In [1]: import numpy as np

In [2]: from numpy import linalg as LA

In [3]: np.set_printoptions(precision=2, suppress=True, linewidth=140, legacy="1.25")

In [4]: rnd = lambda a: np.round(a, 2) + 0

In [5]: arr = np.loadtxt("w.csv", delimiter=",")

In [6]: print(arr)
[[ 0. -1. -3.  0.]
 [ 1.  0.  3.  2.]
 [ 3. -3.  0. -2.]
 [ 0. -2.  2.  0.]]

In [7]: # skew, so no eigenvalue has a real part

In [8]: x0 = np.array([-8, 3, 0, -8])

In [9]: print(x0 @ arr @ x0)
0.0

In [10]: print(rnd(LA.eigvals(arr).real))
[0. 0. 0. 0.]

In [11]: Q = LA.solve(np.eye(4) - arr, np.eye(4) + arr)

In [12]: print(rnd(Q @ Q.T))
[[1. 0. 0. 0.]
 [0. 1. 0. 0.]
 [0. 0. 1. 0.]
 [0. 0. 0. 1.]]

In [13]: rng = np.random.default_rng(46)

In [14]: lab = rng.permutation(4)

In [15]: print(lab)
[0 1 2 3]

In [16]: Y = arr[lab][:, lab]

In [17]: print(rnd(np.sort(np.abs(LA.eigvals(Y)))))
[1.62 1.62 4.94 4.94]

In [18]: print(np.trace(Y))
0.0

In [19]: print(np.diag(Y))
[0. 0. 0. 0.]

In [20]: print(np.allclose(Y, arr))
True

In [21]: x0 = np.array([3, 2, -2, -2])

In [22]: h1 = np.maximum(arr @ x0, 0)

In [23]: print(np.maximum(arr @ x0, 0) - np.maximum(-arr @ x0, 0))
[ 4. -7.  7. -8.]

In [24]: print(h1)
[4. 0. 7. 0.]

In [25]: print(arr * (h1 > 1e-9)[:, None])
[[ 0. -1. -3.  0.]
 [ 0.  0.  0.  0.]
 [ 3. -3.  0. -2.]
 [ 0. -0.  0.  0.]]

In [26]: print(np.flatnonzero(h1 > 1e-9))
[0 2]

In [27]: print(np.maximum(arr @ (3 * x0), 0))
[12.  0. 21.  0.]

In [28]: print(rnd(np.tanh(arr @ x0)))
[ 1. -1.  1. -1.]
